>>> import numpy as np
>>> from numpy import linalg as LA
>>> np.set_printoptions(suppress=True, linewidth=160)
>>> def rnd(a):
...     return np.round(a, 4) + 0
... 
>>> M = np.load("x.npy")
>>> M
array([[ 1, -1,  0,  0],
       [ 1,  1,  0,  0],
       [ 0,  0,  1, -1],
       [ 0,  0,  1,  1]])
>>> rnd(LA.svd(M, compute_uv=False))
array([1.4142, 1.4142, 1.4142, 1.4142])
>>> M[:, 2] @ M[:, 0]
np.int64(0)
>>> K = np.load("data.npy")
>>> K
array([[  3.,  -8.,   0.,   4.],
       [ -4.,   1.,   2.,   0.],
       [  8., -16.,  -1.,   8.],
       [ -8.,   4.,   4.,  -1.]])
>>> rng = np.random.default_rng(977380)
>>> z = rng.permutation(4)
>>> z
array([0, 1, 3, 2])
>>> out = K[z][:, z]
>>> rnd(np.sort(np.abs(LA.eigvals(out))))
array([1., 1., 1., 3.])
>>> np.trace(out)
np.float64(2.0)
>>> np.diag(out)
array([ 3.,  1., -1., -1.])
>>> [round(float(x), 4) for x in LA.svd(K, compute_uv=False)[:3]]
[23.1371, 7.5249, 0.2095]
>>> np.argsort(-LA.norm(K, axis=0).round(6), kind="stable")[:3]
array([1, 0, 3])
>>> LA.cond(K) > 100
np.True_
>>> round(np.log10(LA.cond(K)))
2
>>> J = np.load("block1.npy")
>>> J
array([[-15.4165,  -0.8487,  -3.5147,   3.1405,  11.8987,   6.6696,  -3.7139, -11.1069,   4.434 ],
       [-14.8921,   1.3011,  -3.879 ,   2.7894,  12.7226,   8.1027,  -1.5501, -11.9527,   3.0165],
       [-15.1396,   0.0034,  -3.478 ,   2.578 ,  12.6481,   5.4728,  -4.7237, -11.0155,   2.0933],
       [-16.4603,  -1.457 ,  -3.9729,   3.6747,  10.2437,   5.6193,  -4.0484, -12.5413,   4.2925],
       [-16.031 ,   1.3448,  -1.8078,   3.2192,  12.2141,   5.2296,  -2.8838, -10.7478,   3.6811],
       [-15.2648,   0.5005,  -2.5587,   2.9254,  12.3473,   7.2496,  -2.3307, -12.7313,   2.9787],
       [-14.0064,  -1.1467,  -2.2063,   4.3257,  12.2893,   6.3469,  -3.8871, -14.2457,   2.7269],
       [-13.2112,  -0.6623,  -1.6322,   3.8677,  10.3549,   5.7446,  -3.359 , -12.9737,   2.6659],
       [-14.0794,  -0.5093,  -2.988 ,   4.718 ,  10.9628,   6.8068,  -2.7427, -11.8428,   2.3082],
       [-14.4808,  -1.0758,  -4.5874,   4.022 ,  12.7697,   5.2866,  -2.7472, -13.4807,   3.2128],
       [-15.1435,  -1.0544,  -1.6429,   2.5381,  11.3743,   6.2471,  -2.3726, -11.5898,   4.6874],
       [-15.2758,   2.382 ,  -4.4943,   2.3297,  11.8664,   6.1741,  -2.3684, -13.9146,   3.1693],
       [-14.0945,   0.0032,  -3.6715,   2.8917,  10.8386,   7.3349,  -4.4109, -11.5731,   2.5782],
       [-15.1058,   1.582 ,  -3.0597,   2.8589,  11.54  ,   5.975 ,  -3.7457, -11.1018,   3.3622],
       [-16.2305,  -1.0787,  -2.934 ,   2.2315,  11.0526,   4.6324,  -1.9214, -10.3979,   2.7421],
       [-15.1228,  -1.3706,   0.1999,   5.3558,  11.0011,   6.125 ,  -1.3628, -11.8515,   1.9455],
       [-15.3837,  -0.485 ,  -1.3988,   1.968 ,  14.3476,   5.3539,  -1.8267, -12.005 ,   3.7338],
       [-14.33  ,   0.011 ,  -3.9164,   3.8979,  14.2155,   8.2975,  -2.5303, -11.7298,   4.2163],
       [-15.1427,  -0.7797,  -1.8401,   5.0224,  12.0195,   6.8668,  -3.4907, -11.6408,   3.1549],
       [-16.5324,   0.0664,  -2.5125,   3.6334,  11.5631,   5.8455,  -2.7324, -12.3934,   2.2032],
       [-15.2778,   0.725 ,  -2.8172,   3.9411,  12.6985,   6.8265,  -3.2814, -10.6675,   2.7058],
       [-15.7403,   1.1896,  -3.4618,   2.9708,  12.0405,   4.4687,  -2.6751, -12.5264,   3.3432],
       [-15.5242,   1.0445,  -2.4803,   2.2438,  13.0393,   6.8257,  -1.9604, -12.0698,   2.5368],
       [-14.6956,  -1.7235,  -2.3286,   4.02  ,  12.0204,   6.019 ,  -2.3959, -12.1407,   0.817 ],
       [-15.2435,  -0.6318,  -3.7416,   2.8457,  12.6636,   7.5838,  -3.9528, -10.1639,   2.3989],
       [-14.035 ,   0.3493,  -1.4331,   3.1892,  13.114 ,   5.6316,  -3.2352, -10.8978,   3.4542],
       [-15.333 ,  -0.7731,  -2.6462,   2.54  ,  11.4086,   6.4869,  -3.5827, -11.4203,   2.2951],
       [-15.3491,   0.0251,  -3.3247,   5.0171,  11.4487,   5.9484,  -2.459 , -11.4125,   3.0674],
       [-15.0146,   0.8294,  -2.8448,   1.3974,  11.0686,   6.9665,  -2.4905, -11.9428,   2.9886],
       [-14.7996,  -2.0103,  -2.7283,   2.7771,  11.1233,   6.0265,  -1.8539, -13.294 ,   2.0493],
       [-12.5368,   0.9502,  -4.2508,   3.4117,  10.7829,   6.0309,  -2.9665, -11.1961,   4.4713],
       [-15.7548,   1.064 ,  -2.5996,   3.6155,  11.0427,   5.3635,  -3.2851, -11.3985,   4.0699],
       [-14.9194,  -1.5207,  -1.9879,   3.5382,  10.7017,   5.2443,  -3.4415, -13.285 ,   1.9043],
       [-15.0259,   0.0044,  -3.5009,   3.5091,  13.1698,   6.8724,  -3.556 , -11.9875,   3.442 ],
       [-15.2246,   0.4865,  -3.7247,   2.8492,  13.3532,   5.5473,  -4.1788, -11.6294,   3.5569],
       [-16.0513,  -0.0866,  -2.436 ,   4.3172,  12.4806,   5.4112,  -4.3325, -13.7315,   2.4017],
       [-14.3557,   0.299 ,  -2.1829,   3.2974,  12.286 ,   4.8689,  -1.855 , -11.6774,   2.363 ],
       [-14.2188,  -0.7147,  -1.4653,   3.1516,  11.737 ,   5.1155,  -3.4973, -12.0161,   2.5464],
       [-15.6138,   0.2108,  -3.0779,   2.1702,  11.7247,   5.8039,  -3.1086, -10.7545,   3.3174]])
>>> O, V = LA.qr(J[:, :7])[0], LA.qr(J[:, 7:])[0]
>>> s = LA.svd(O.T @ V, compute_uv=False)
>>> (s > 0.9).sum()
np.int64(1)
>>> rnd(np.degrees(np.arccos(s.clip(0, 1))))
array([ 4.7019, 67.2603])
>>> rnd(s)
array([0.9966, 0.3865])
>>> D = LA.norm(J[:, None] - J[None], axis=-1)
>>> D[37].round(6).argsort(kind="stable")[:4]
array([37, 32, 36,  7])
>>> D.mean(axis=1).argmax()
np.int64(15)
>>> rnd(D[:5, :5])
array([[0.    , 3.9105, 3.1018, 2.826 , 3.4157],
       [3.9105, 0.    , 4.547 , 5.6024, 4.2378],
       [3.1018, 4.547 , 0.    , 4.3299, 3.467 ],
       [2.826 , 5.6024, 4.3299, 0.    , 4.6809],
       [3.4157, 4.2378, 3.467 , 4.6809, 0.    ]])
>>> t3 = np.stack([J, -1 * J, J[::-1]])
>>> t3.shape
(3, 39, 9)
>>> rnd(LA.norm(t3, axis=(1, 2)))
array([151.9953, 151.9953, 151.9953])
>>> (t3 @ J.T).shape
(3, 39, 39)
>>> LA.matrix_rank(t3.reshape(3, -1))
np.int64(2)
>>> LA.matrix_rank(t3)
array([9, 9, 9])
>>> vec = np.array([-3, -3, 2, 3, 2, -2, 2, 2, 1])
>>> target = J @ vec
>>> rnd(LA.lstsq(J, target)[0])
array([-3., -3.,  2.,  3.,  2., -2.,  2.,  2.,  1.])
>>> rnd(LA.pinv(J) @ J)
array([[1., 0., 0., 0., 0., 0., 0., 0., 0.],
       [0., 1., 0., 0., 0., 0., 0., 0., 0.],
       [0., 0., 1., 0., 0., 0., 0., 0., 0.],
       [0., 0., 0., 1., 0., 0., 0., 0., 0.],
       [0., 0., 0., 0., 1., 0., 0., 0., 0.],
       [0., 0., 0., 0., 0., 1., 0., 0., 0.],
       [0., 0., 0., 0., 0., 0., 1., 0., 0.],
       [0., 0., 0., 0., 0., 0., 0., 1., 0.],
       [0., 0., 0., 0., 0., 0., 0., 0., 1.]])
>>> rnd(LA.solve(J.T @ J, J.T @ target))
array([-3., -3.,  2.,  3.,  2., -2.,  2.,  2.,  1.])
>>> target = target + 0.1 * rng.normal(size=39)
>>> rnd(target)
array([36.5119, 26.7182, 31.0867, 37.3223, 40.5769, 31.1775, 32.1399, 29.0049, 33.3163, 35.3677, 39.9334, 18.7935, 21.1992, 27.9166, 43.67  , 51.2495, 44.7854,
       34.256 , 42.3708, 38.4925, 36.4741, 33.6186, 31.9411, 40.3767, 33.0911, 38.0677, 32.8131, 40.8092, 23.2869, 35.3276, 22.1548, 35.6739, 35.3487, 33.3032,
       32.8583, 36.9256, 37.8615, 36.0847, 33.8423])
>>> coef, *_ = LA.lstsq(J, target)
>>> [round(float(LA.norm(LA.solve(J.T @ J + lam * np.eye(9), J.T @ target))), 2) for lam in (0, 1, 10, 100)]
[6.95, 6.72, 5.32, 2.31]
>>> rnd(J.T @ (target - J @ coef))
array([0., 0., 0., 0., 0., 0., 0., 0., 0.])
>>> rnd(coef)
array([-3.0122, -3.0027,  1.9858,  3.0124,  1.997 , -2.0041,  2.019 ,  2.0153,  1.01  ])
>>> coef.round()
array([-3., -3.,  2.,  3.,  2., -2.,  2.,  2.,  1.])
>>> X = np.load("mat.npy")
>>> X
array([[ 5,  3,  2,  5,  3,  2],
       [-2,  4, -1, -2,  4, -1],
       [ 0, -3, -1,  0, -3, -1],
       [ 0,  0,  0,  0,  0,  0],
       [ 0,  0,  0,  0,  0,  0],
       [ 0,  0,  0,  0,  0,  0]])
>>> out = X[0, 0] * X[1:] - np.outer(X[1:, 0], X[0])
>>> out
array([[  0,  26,  -1,   0,  26,  -1],
       [  0, -15,  -5,   0, -15,  -5],
       [  0,   0,   0,   0,   0,   0],
       [  0,   0,   0,   0,   0,   0],
       [  0,   0,   0,   0,   0,   0]])
>>> np.flatnonzero(~out.round(6).any(axis=1))
array([2, 3, 4])
>>> rank = LA.matrix_rank(X)
>>> rank
np.int64(3)
>>> N = LA.svd(X)[2][rank:].T
>>> rnd(X @ N)
array([[0., 0., 0.],
       [0., 0., 0.],
       [0., 0., 0.],
       [0., 0., 0.],
       [0., 0., 0.],
       [0., 0., 0.]])
>>> np.allclose(X @ N, 0)
True
>>> [int(LA.matrix_rank(X[:i])) for i in range(1, len(X) + 1)]
[1, 2, 3, 3, 3, 3]
>>> LA.matrix_rank(X.T @ X), LA.matrix_rank(X @ X.T)
(np.int64(3), np.int64(3))
>>> out = X + rng.integers(-2, 3, (6, 3)) @ rng.integers(-2, 3, (3, 6))
>>> out
array([[ 0, -1,  0, 11,  7,  1],
       [ 1,  6,  1, -5,  1,  0],
       [ 0, -5,  4,  2, -7,  2],
       [-1,  0, -1, -1,  1,  0],
       [-2,  0, -2, -2,  2,  0],
       [-6, -4,  0,  2,  2,  2]])
>>> rnd(LA.svd(out - X, compute_uv=False))
array([13.5233,  8.5301,  4.5119,  0.    ,  0.    ,  0.    ])
>>> np.abs(out - X).sum(axis=1)
array([22, 14, 16,  4,  8, 16])
>>> [round(float(x), 4) for x in LA.svd(X, compute_uv=False)[:3]]
[9.2198, 7.1734, 1.2402]
>>> rnd(LA.norm(X, 2) / LA.norm(X))
np.float64(0.7848)
>>> LA.matrix_rank(X, rtol=0.1)
np.int64(3)
>>> np.argsort(-LA.norm(X, axis=0).round(6), kind="stable")[:3]
array([1, 4, 0])
>>> X[6]
Traceback (most recent call last):
  File "<python-input-70>", line 1, in <module>
    X[6]
    ~^^^
IndexError: index 6 is out of bounds for axis 0 with size 6
>>> rnd(X.mean(axis=0))
array([0.5   , 0.6667, 0.    , 0.5   , 0.6667, 0.    ])
>>> X - X[0]
array([[ 0,  0,  0,  0,  0,  0],
       [-7,  1, -3, -7,  1, -3],
       [-5, -6, -3, -5, -6, -3],
       [-5, -3, -2, -5, -3, -2],
       [-5, -3, -2, -5, -3, -2],
       [-5, -3, -2, -5, -3, -2]])
>>> rnd(LA.svd(X, compute_uv=False))
array([9.2198, 7.1734, 1.2402, 0.    , 0.    , 0.    ])
>>> LA.rank(X)
Traceback (most recent call last):
  File "<python-input-74>", line 1, in <module>
    LA.rank(X)
    ^^^^^^^
AttributeError: module 'numpy.linalg' has no attribute 'rank'
>>> np.diff(X, axis=0)
array([[-7,  1, -3, -7,  1, -3],
       [ 2, -7,  0,  2, -7,  0],
       [ 0,  3,  1,  0,  3,  1],
       [ 0,  0,  0,  0,  0,  0],
       [ 0,  0,  0,  0,  0,  0]])
>>> np.unravel_index(np.abs(X).argmax(), X.shape)
(np.int64(0), np.int64(0))
>>> F = np.loadtxt("out16.csv", delimiter=",")
>>> F
array([[ 1.2   ,  0.6   ,  0.1   ,  2.4731, -0.3   ],
       [-0.1   ,  0.5   ,  0.6   ,  1.9202,  1.2   ],
       [ 0.1   ,  1.4   ,  0.    ,  5.5971,  0.6   ],
       [ 0.3   , -1.1   ,  0.1   , -4.477 , -0.7   ],
       [-0.7   ,  0.3   , -0.7   ,  1.168 ,  2.1   ],
       [ 1.1   , -1.1   , -0.3   , -4.4077, -0.8   ],
       [-0.5   ,  1.2   ,  2.    ,  4.7867,  0.8   ],
       [-1.1   , -0.6   , -0.2   , -2.3422, -1.4   ],
       [ 0.3   ,  0.1   , -0.3   ,  0.3866, -1.1   ],
       [ 0.3   ,  0.7   ,  0.4   ,  2.8339, -1.5   ],
       [ 0.1   , -1.3   , -0.8   , -5.2237, -0.3   ],
       [-0.1   , -2.2   , -0.3   , -8.7744,  0.7   ],
       [-0.3   , -1.1   ,  1.4   , -4.3759,  0.8   ],
       [-2.    ,  0.2   ,  0.2   ,  0.8424,  0.8   ],
       [-1.3   ,  1.4   , -0.1   ,  5.5568,  0.4   ],
       [ 0.5   , -0.2   , -1.    , -0.7244, -1.    ],
       [ 0.4   ,  0.6   ,  0.6   ,  2.3482, -1.3   ],
       [-0.6   , -0.1   , -0.2   , -0.4327, -1.2   ],
       [-1.7   ,  0.2   , -1.7   ,  0.7962, -1.2   ],
       [ 0.6   ,  0.4   ,  1.3   ,  1.5787,  0.2   ],
       [ 1.    , -0.1   , -1.2   , -0.4944,  1.7   ],
       [-0.2   , -0.8   , -0.5   , -3.2449,  1.8   ],
       [ 1.    ,  0.3   ,  1.2   ,  1.1771,  0.6   ],
       [-1.2   , -0.4   , -0.4   , -1.608 ,  0.7   ]])
>>> LA.cond(F) > 100
np.True_
>>> LA.matrix_rank(F, rtol=0.1)
np.int64(4)
>>> [round(float(x), 4) for x in LA.svd(F, compute_uv=False)[:3]]
[17.8279, 5.362, 4.5189]
>>> rnd(np.abs(LA.svd(F)[2][-1]))
array([0.0017, 0.9701, 0.0012, 0.2428, 0.0039])
>>> round(np.log10(LA.cond(F)))
3
>>> cent = F[[1, 10]].astype(float)
>>> for _ in range(3):
...     z = LA.norm(F[:, None] - cent, axis=-1).argmin(axis=1)
...     cent = np.array([F[z == j].mean(axis=0) for j in range(2)])
... 
>>> z
array([0, 0, 0, 1, 0, 1, 0, 1, 0, 0, 1, 1, 1, 0, 0, 0, 0, 0, 0, 0, 0, 1, 0, 1])
>>> rnd(cent[1] - cent[0])
array([-0.0812, -1.5438, -0.2   , -6.1701,  0.05  ])
>>> mat = np.load("m.npy")
>>> mat
array([[ 5,  1,  4,  2,  5, -5,  1, -5, -1,  1, -5],
       [ 5, -2,  1,  1,  5, -1,  2,  5, -3,  4,  3],
       [ 1, -4,  1, -5, -3, -3, -4, -2, -4,  3, -5],
       [ 0, -1,  1,  3,  3,  1, -1,  2,  4,  5, -1],
       [ 1,  0,  5, -5,  0,  4,  3, -4,  5,  2, -5],
       [ 5,  1,  3,  5,  1,  2,  2,  3, -3, -2,  5],
       [ 1, -4, -5,  0,  2,  2, -4,  5,  2,  0,  5],
       [ 2, -1,  0,  3, -4,  4,  5,  2, -3,  4,  4],
       [-5,  2,  4,  1, -1,  3, -1,  3,  2,  0,  0],
       [ 2,  3, -2, -4,  4, -4, -4,  5, -3,  4,  2],
       [ 0,  0, -3,  5, -4, -3,  5, -1,  5, -5,  2]])
>>> LA.matrix_power(mat, 4)
array([[  3133,   1123,   3616, -24394,   1882,  -7459,  -8292,  -9080, -18764,    542, -11785],
       [     8,   2094,   4912,  -8595,    514,   -988,   1015,  -6283,  -1573,   2831,  -8190],
       [ -1291,    417,   -388,  -8772,   1521,  -1897,  -2612,  -5982,  -2427,  -3433,  -5262],
       [  5624,    156,  -2007,  -3109,   1023,  -5403,    988,  -2665,  -4951,   1820,  -1132],
       [  2397,  -2835,  -4651,  -7629,   6357,  -7712,  -9946,  -2504,  -5967,  -1570,  -3701],
       [ -3136,   3443,   6942,  -8679,   1466,   1075,  -2183,  -2987,   -507,   4573,  -8074],
       [ -1430,   3557,   3161,   8459,  -6974,   4911,  10398,  -2022,   6863,   1234,   1085],
       [ -2164,  -2262,    181,   1676,   6908,   2148,  -7029,   8032,   6481,   4214,   1707],
       [  2233,   -709,  -4611,   8418,   1427,  -2317,   4061,    631,   4838,   -787,   3671],
       [  -204,   4029,   3787,  -4345,  -1069,   -870,   5296,  -8763,   1820,   -447,  -7020],
       [  -312,  -2360,  -2094,  11674,  -3820,   6087,   1514,  13458,    663,   1056,  13250]])
>>> (mat + mat.T) / 2
array([[ 5. ,  3. ,  2.5,  1. ,  3. ,  0. ,  1. , -1.5, -3. ,  1.5, -2.5],
       [ 3. , -2. , -1.5,  0. ,  2.5,  0. , -1. ,  2. , -0.5,  3.5,  1.5],
       [ 2.5, -1.5,  1. , -2. ,  1. ,  0. , -4.5, -1. ,  0. ,  0.5, -4. ],
       [ 1. ,  0. , -2. ,  3. , -1. ,  3. , -0.5,  2.5,  2.5,  0.5,  2. ],
       [ 3. ,  2.5,  1. , -1. ,  0. ,  2.5,  2.5, -4. ,  2. ,  3. , -4.5],
       [ 0. ,  0. ,  0. ,  3. ,  2.5,  2. ,  2. ,  3.5,  0. , -3. ,  1. ],
       [ 1. , -1. , -4.5, -0.5,  2.5,  2. , -4. ,  5. ,  0.5, -2. ,  5. ],
       [-1.5,  2. , -1. ,  2.5, -4. ,  3.5,  5. ,  2. ,  0. ,  4.5,  1.5],
       [-3. , -0.5,  0. ,  2.5,  2. ,  0. ,  0.5,  0. ,  2. , -1.5,  2.5],
       [ 1.5,  3.5,  0.5,  0.5,  3. , -3. , -2. ,  4.5, -1.5,  4. , -1.5],
       [-2.5,  1.5, -4. ,  2. , -4.5,  1. ,  5. ,  1.5,  2.5, -1.5,  2. ]])
>>> LA.determinant(mat)
Traceback (most recent call last):
  File "<python-input-92>", line 1, in <module>
    LA.determinant(mat)
    ^^^^^^^^^^^^^^
AttributeError: module 'numpy.linalg' has no attribute 'determinant'
>>> np.allclose(mat, mat.T)
False
>>> rnd(np.sort(np.abs(LA.eigvals(mat))))
array([ 1.131 ,  2.6232,  6.0033,  6.0033,  6.1612,  6.1612, 10.4528, 10.4528, 10.6997, 10.6997, 12.1367])
>>> np.trace(mat)
np.int64(15)
>>> rnd(np.abs(LA.eigvals(mat)).max())
np.float64(12.1367)
>>> np.allclose(mat @ mat.T, mat.T @ mat)
False
>>> mat @ mat
array([[  12,  -18,   41,  -98,   66,  -36,  -63,  -57,   11,   60, -117],
       [  51,   -4,    3,  -13,    5,  -17,   28,  -30,   15,   38,  -23],
       [ -14,   26,  -15,  -69,    0,  -52,  -48,  -50,  -63,   -8,  -49],
       [  -3,   21,   35,  -22,   12,   16,  -13,   27,    3,   51,  -10],
       [   4,   -2,   32,  -58,   24,   -5,  -76,   24,  -56,    0,  -12],
       [  63,  -35,    7,   55,    5,  -22,   40,  -22,   19,   20,   -9],
       [ -12,   46,   24,   65,  -48,   29,   87,  -26,   41,  -35,   18],
       [  53,  -11,  -55,   59,   23,  -33,  -10,   55,  -13,    1,   73],
       [  -2,  -18,    4,    6,  -37,   30,    2,   49,  -34,   24,   37],
       [  36,   21,    7,  -29,   -2,  -22,   62,  -28,  -18,   30,  -15],
       [ -54,  -20,  -28,   67,    2,   27,  -11,   34,   69,  -20,   30]])
